$ python -q
>>> import numpy as np
>>> import numpy.linalg as la
>>> np.set_printoptions(precision=1, suppress=True, linewidth=120)
>>> tidy = lambda a: np.round(a, 1) + 0
>>> data = np.load("m.npy")
>>> print(data)
[[1 0 0 0]
 [3 1 0 0]
 [3 5 1 0]
 [4 4 1 1]]
>>> # triangular, det is the product of the diagonal
>>> Y = data / np.sqrt((data ** 2).mean(axis=1, keepdims=True))
>>> print(tidy(Y[1]))
[1.9 0.6 0.  0. ]
>>> r0 = np.array([-6, 8, -7, -2])
>>> Y = data + np.outer(r0, np.eye(4)[0])
>>> print(la.matrix_rank(la.inv(Y) - la.inv(data), tol=1e-8))
1
>>> print(la.matrix_rank(Y - data))
1
>>> feats = np.loadtxt("out6.csv", delimiter=",")
>>> print(feats)
[[  1.1  -4.    0.4]
 [  0.7 -46.   -0.3]
 [ -1.1   4.   -1.4]]
>>> # column 1 dominates
>>> x = np.array([2, 1, 2])
>>> rhs = feats @ x
>>> print(rhs)
[ -1.  -45.2  -1. ]
>>> print(tidy(la.solve(feats, feats[:, 2])))
[0. 0. 1.]
>>> print(tidy(la.solve(feats, -1 * rhs)))
[-2. -1. -2.]
>>> print(tidy(la.solve(feats.T, feats[2])))
[0. 0. 1.]
>>> print(tidy(la.solve(feats, rhs + feats[:, 1])))
[2. 2. 2.]
>>> print(tidy(la.solve(feats, rhs)))
[2. 1. 2.]
>>> ev, vecs = la.eig(feats)
>>> print(tidy(np.sort(la.eigvals(feats.T))))
[-45.9  -1.2   0.8]
>>> print(tidy(ev))
[-45.9   0.8  -1.2]
>>> print(tidy(feats @ vecs[:, 0] - ev[0] * vecs[:, 0]))
[0. 0. 0.]
>>> print(tidy(np.prod(ev)))
47.8
>>> print(tidy(np.sort(la.eigvals(la.inv(feats)))))
[-0.8  0.   1.2]
>>> print(tidy(la.det(2 * feats)), tidy(la.det(feats)))
382.4 47.8
>>> print(np.einsum("ii->", feats))
-46.3
>>> print(np.kron(np.eye(2, dtype=int), feats))
[[  1.1  -4.    0.4   0.   -0.    0. ]
 [  0.7 -46.   -0.3   0.   -0.   -0. ]
 [ -1.1   4.   -1.4  -0.    0.   -0. ]
 [  0.   -0.    0.    1.1  -4.    0.4]
 [  0.   -0.   -0.    0.7 -46.   -0.3]
 [ -0.    0.   -0.   -1.1   4.   -1.4]]
>>> print(tidy(la.eigvals(feats).sum().real))
-46.3
>>> print(tidy(np.einsum("ij,ji->", feats, feats)))
2110.3
>>> F = np.load("arr.npy")
>>> print(F)
[[0 3 0]
 [0 0 5]
 [4 0 0]]
>>> r0 = np.array([9, -7])
>>> print(np.polyval(r0, F[0]))
[-7 20 -7]
>>> print(np.array([np.convolve(row, r0, "same") for row in F]))
[[  0  27 -21]
 [  0   0  45]
 [ 36 -28   0]]
>>> print(F - F[0])
[[ 0  0  0]
 [ 0 -3  5]
 [ 4 -3  0]]
>>> print(np.abs(F).max())
5
>>> Y = np.array([[0, -9], [-4, 9]])
>>> A = Y.T @ Y
>>> print(A)
[[ 16 -36]
 [-36 162]]
>>> # column 1 is much longer than the rest
>>> print(tidy(la.eigvals(A).sum().real))
178.0
>>> print(tidy(la.det(2 * A)), tidy(la.det(A)))
5184.0 1296.0
>>> x = np.ones(2)
>>> for _ in range(4):
...     x = A @ x
...     x /= la.norm(x)
...     print(round(x @ A @ x, 1))
... 
169.6
170.4
170.4
170.4
>>> print(tidy(la.eigvalsh(A)[-1]))
170.4
>>> x = np.array([2, 0])
>>> h1 = np.maximum(A @ x, 0)
>>> print(h1)
[32  0]
>>> print(np.flatnonzero(h1 > 1e-9))
[0]
>>> print(A * (h1 > 1e-9)[:, None])
[[ 16 -36]
 [  0   0]]
>>> print(np.maximum(A @ x, 0) - np.maximum(-A @ x, 0))
[ 32 -72]
>>> E = np.array([[-2.4, -8.3, -23.0],
...     [-5.8, 3.3, -8.2],
...     [-4.6, 3.9, -7.6],
...     [-3.4, 3.9, -9.7],
...     [-3.8, -8.3, -24.2],
...     [-5.4, 5.0, -7.6],
...     [-2.6, -9.8, -23.0],
...     [-4.8, 5.6, -6.5],
...     [-0.9, -9.3, -22.6],
...     [-4.0, 3.2, -7.6],
...     [-4.6, 3.5, -8.0],
...     [-4.7, 2.4, -10.2],
...     [-5.6, 4.3, -10.6],
...     [-4.8, 2.8, -7.8],
...     [-1.4, -8.9, -23.6],
...     [-4.5, 3.7, -8.8],
...     [-3.7, -9.2, -23.9],
...     [-2.1, -9.2, -24.5],
...     [-5.0, 4.1, -6.7],
...     [-0.7, -10.4, -25.3]])
>>> Ac = E - E.mean(axis=0)
>>> vecs = la.svd(Ac)[2][:2]
>>> Y = Ac - Ac @ vecs.T @ vecs
>>> print(tidy(np.diag(vecs.T @ vecs)))
[0.7 0.5 0.8]
>>> print(la.norm(Y, axis=1).round(6).argmax())
3
>>> th = np.radians(120)
>>> R = np.eye(2)
>>> R[0, 0] = R[1, 1] = np.cos(th)
>>> R[0, 1], R[1, 0] = -np.sin(th), np.sin(th)
>>> print(tidy(R))
[[-0.5 -0.9]
 [ 0.9 -0.5]]
>>> Y = A @ R.T
>>> print(tidy(np.abs(Y - A).max(axis=0)))
[ 86.3 274.2]
>>> print(tidy(Y))
[[  23.2   31.9]
 [-122.3 -112.2]]
>>> print(tidy(la.det(R)), tidy(np.trace(R)))
1.0 -1.0
>>> print(tidy(la.svd(A, compute_uv=False)), tidy(la.svd(Y, compute_uv=False)))
[170.4   7.6] [170.4   7.6]
>>> print(np.allclose(la.norm(A, axis=1), la.norm(Y, axis=1)))
True
>>> lab = E[:, 2] > np.median(E[:, 2])
>>> r0 = E[lab].mean(axis=0) - E[~lab].mean(axis=0)
>>> print((((E - E.mean(axis=0)) @ r0 > 0) == lab).mean())
0.9
>>> print(((E - E.mean(axis=0)) @ r0 > 0).astype(int))
[0 1 1 1 0 1 0 1 0 1 1 1 1 1 0 1 0 0 1 0]
>>> print(np.argsort(-np.abs(r0).round(6), kind="stable"))
[2 1 0]
>>> print(tidy(r0))
[-1.9 10.6 13.2]
>>> print(lab.astype(int))
[0 1 1 1 0 1 0 1 0 1 1 0 0 1 0 1 0 0 1 0]
>>> W0 = np.load("test11.npy")
>>> print(W0)
[[ 3.6  1.9 -1.9]
 [ 1.6  4.5 -2. ]
 [-0.7  7.3 -1.9]
 [ 7.2 -7.  -0.9]
 [ 8.5 -8.2 -0.3]
 [ 7.6 -7.3 -2. ]
 [ 3.7  0.2  0.3]
 [ 4.8  0.9 -1.4]
 [ 0.7  6.4 -0.4]
 [ 7.5 -9.5 -2.5]
 [ 1.5  5.8 -0.3]
 [ 7.8 -9.6 -1.9]
 [ 0.6  5.1 -0.3]
 [ 0.3  5.6 -1.4]
 [ 3.7  0.3 -0.7]
 [ 0.1  6.6 -1.2]
 [ 8.2 -7.7 -3.3]
 [ 7.2 -7.8 -3.3]
 [ 0.6  5.2 -0.7]
 [ 6.3 -9.1 -2.7]
 [-0.3  4.2 -3.1]
 [ 9.2 -9.6 -1.5]
 [ 1.1  4.6 -1.9]
 [ 1.1  4.6 -0.6]
 [-0.2  5.9  0.1]
 [ 3.3  2.4 -0.3]]
>>> lab = W0[:, 1] > np.median(W0[:, 1])
>>> r0 = W0[lab].mean(axis=0) - W0[~lab].mean(axis=0)
>>> print(tidy(r0))
[-5.8 10.8  0.6]
>>> print(tidy((((W0 - W0.mean(axis=0)) @ r0 > 0) == lab).mean()))
0.8
>>> Ac = W0 - W0.mean(axis=0)
>>> U, sv, VT = la.svd(Ac, full_matrices=False)
>>> print(tidy(sv ** 2 / (sv ** 2).sum()))
[1. 0. 0.]
>>> print(tidy(np.abs(VT[-1])))
[0.8 0.4 0.5]
>>> print((np.sign(U[:, 0]) == np.sign(U[0, 0])).astype(int))
[1 1 1 0 0 0 1 1 1 0 1 0 1 1 1 1 0 0 1 0 1 0 1 1 1 1]
>>> print(tidy((sv ** 2).sum() ** 2 / (sv ** 4).sum()))
1.1
>>> print(np.searchsorted(np.cumsum(sv ** 2) / (sv ** 2).sum(), 0.9) + 1)
1
>>> x = np.array([-2, 1, -5])
>>> rhs = W0 @ x
>>> print(tidy(la.lstsq(W0, rhs)[0]))
[-2.  1. -5.]
>>> print(tidy(la.solve(W0.T @ W0, W0.T @ rhs)))
[-2.  1. -5.]
>>> rng = np.random.default_rng(20)
>>> rhs = rhs + 0.3 * rng.normal(size=26)
>>> print(tidy(rhs))
[  4.1  11.7  18.6 -16.8 -23.6 -12.6  -9.   -2.    6.7 -11.7   4.3 -15.7   5.2  11.7  -4.   12.1  -7.4  -5.7   7.4
  -8.3  19.9 -20.1  11.5   5.4   6.4  -3.5]
>>> b, *_ = la.lstsq(W0, rhs)
>>> print([round(float(la.norm(la.solve(W0.T @ W0 + lam * np.eye(3), W0.T @ rhs))), 2) for lam in (0, 1, 10, 100)])
[5.49, 5.3, 4.12, 1.79]
>>> print(b.round())
[-2.  1. -5.]
>>> print(tidy(b))
[-2.  1. -5.]
>>> x = np.array([0, 0, 2])
>>> rhs = E @ x
>>> print(tidy(la.pinv(E) @ E))
[[1. 0. 0.]
 [0. 1. 0.]
 [0. 0. 1.]]
>>> print(tidy(la.lstsq(E, rhs)[0]))
[0. 0. 2.]
>>> rhs = rhs + 0.3 * rng.normal(size=20)
>>> print(tidy(rhs))
[-46.4 -16.6 -15.2 -19.9 -48.5 -15.2 -45.9 -13.7 -45.  -14.7 -15.9 -20.6 -21.4 -16.4 -47.1 -17.1 -47.6 -49.9 -13.5
 -50.6]
>>> b, *_ = la.lstsq(E, rhs)
>>> print([round(float(la.norm(la.solve(E.T @ E + lam * np.eye(3), E.T @ rhs))), 2) for lam in (0, 1, 10, 100)])
[2.02, 2.0, 1.95, 1.9]
>>> print(tidy(la.norm(rhs - E @ b)))
1.6
>>> print(tidy(b))
[0. 0. 2.]
>>> C2 = W0.T @ W0
>>> print((W0 @ W0.T).shape)
(26, 26)
>>> print(tidy(np.trace(C2)), tidy((W0 ** 2).sum()))
1731.8 1731.8
>>> m1 = np.load("run9.npy")
>>> print(m1)
[[ 0.  0.  0.]
 [ 0.  0. -1.]
 [ 0. -1.  0.]]
>>> # splits into 2 blocks
>>> r0 = np.array([-2, 0])
>>> print(np.correlate(m1[1], m1[0], "full"))
[0. 0. 0. 0. 0.]
>>> print(np.polyval(r0, m1[1]))
[0. 0. 2.]
>>> print(np.array([np.convolve(row, r0, "same") for row in m1]))
[[0. 0. 0.]
 [0. 0. 2.]
 [0. 2. 0.]]
>>> print(np.trace(m1))
0.0
>>> print(m1 @ m1)
[[0. 0. 0.]
 [0. 1. 0.]
 [0. 0. 1.]]
>>> print(tidy(m1 @ la.pinv(m1) @ m1))
[[ 0.  0.  0.]
 [ 0.  0. -1.]
 [ 0. -1.  0.]]
>>> print(la.lstsq(m1[:-1].T, m1[-1])[2])
1
>>> print(np.abs(np.diag(la.qr(m1)[1])) > 1e-9)
[False  True  True]
>>> print(tidy(np.trace(la.pinv(m1) @ m1)))
2.0
>>> print([round(float(la.det(m1[:i, :i])), 2) + 0 for i in range(1, 4)])
[0.0, 0.0, 0.0]
>>> print(np.all(la.eigvalsh(m1) > 0))
False
>>> Y = np.array([[4, -1], [-3, -1], [-1, 1]])
>>> print(Y.T @ m1.T)
[[ 0.  1.  3.]
 [ 0. -1.  1.]]
>>> print(np.einsum("ik,kj->ij", m1, Y))
[[ 0.  0.]
 [ 1. -1.]
 [ 3.  1.]]
>>> print(np.einsum("ij,ij->i", m1, m1))
[0. 1. 1.]
>>> print(m1 @ Y)
[[ 0.  0.]
 [ 1. -1.]
 [ 3.  1.]]
>>> print(la.matrix_rank(np.vstack([m1, Y.T])))
3
>>> r0 = np.array([1, -1, 2, 3])
>>> r1 = np.array([-3, 2, -3, 1])
>>> M = r0[:, None] + r1[None, :]
>>> print(M)
[[-2  3 -2  2]
 [-4  1 -4  0]
 [-1  4 -1  3]
 [ 0  5  0  4]]
>>> # columns 0 and 2 are equal
>>> U, sv, VT = la.svd(M)
>>> print(np.argmax(sv[:-1] / (sv[1:] + 1e-6)) + 1)
2
>>> Y = U[:, :2] @ np.diag(sv[:2]) @ VT[:2]
>>> print(tidy(la.norm(M - Y, 2)), tidy(sv[2]))
0.0 0.0
>>> print(la.matrix_rank(M, rtol=0.05))
2
>>> print(tidy(np.abs(M - Y).max()))
0.0
>>> print(np.einsum("ii->", M))
2
>>> print(tidy(la.det(2 * M)), tidy(la.det(M)))
0.0 0.0
>>> print(tidy(la.eigvals(M)))
[1.+4.j 1.-4.j 0.+0.j 0.+0.j]
>>> print(tidy(la.eigvals(M).sum().real))
2.0
>>> print(tidy(la.det(M[::-1])))
0.0
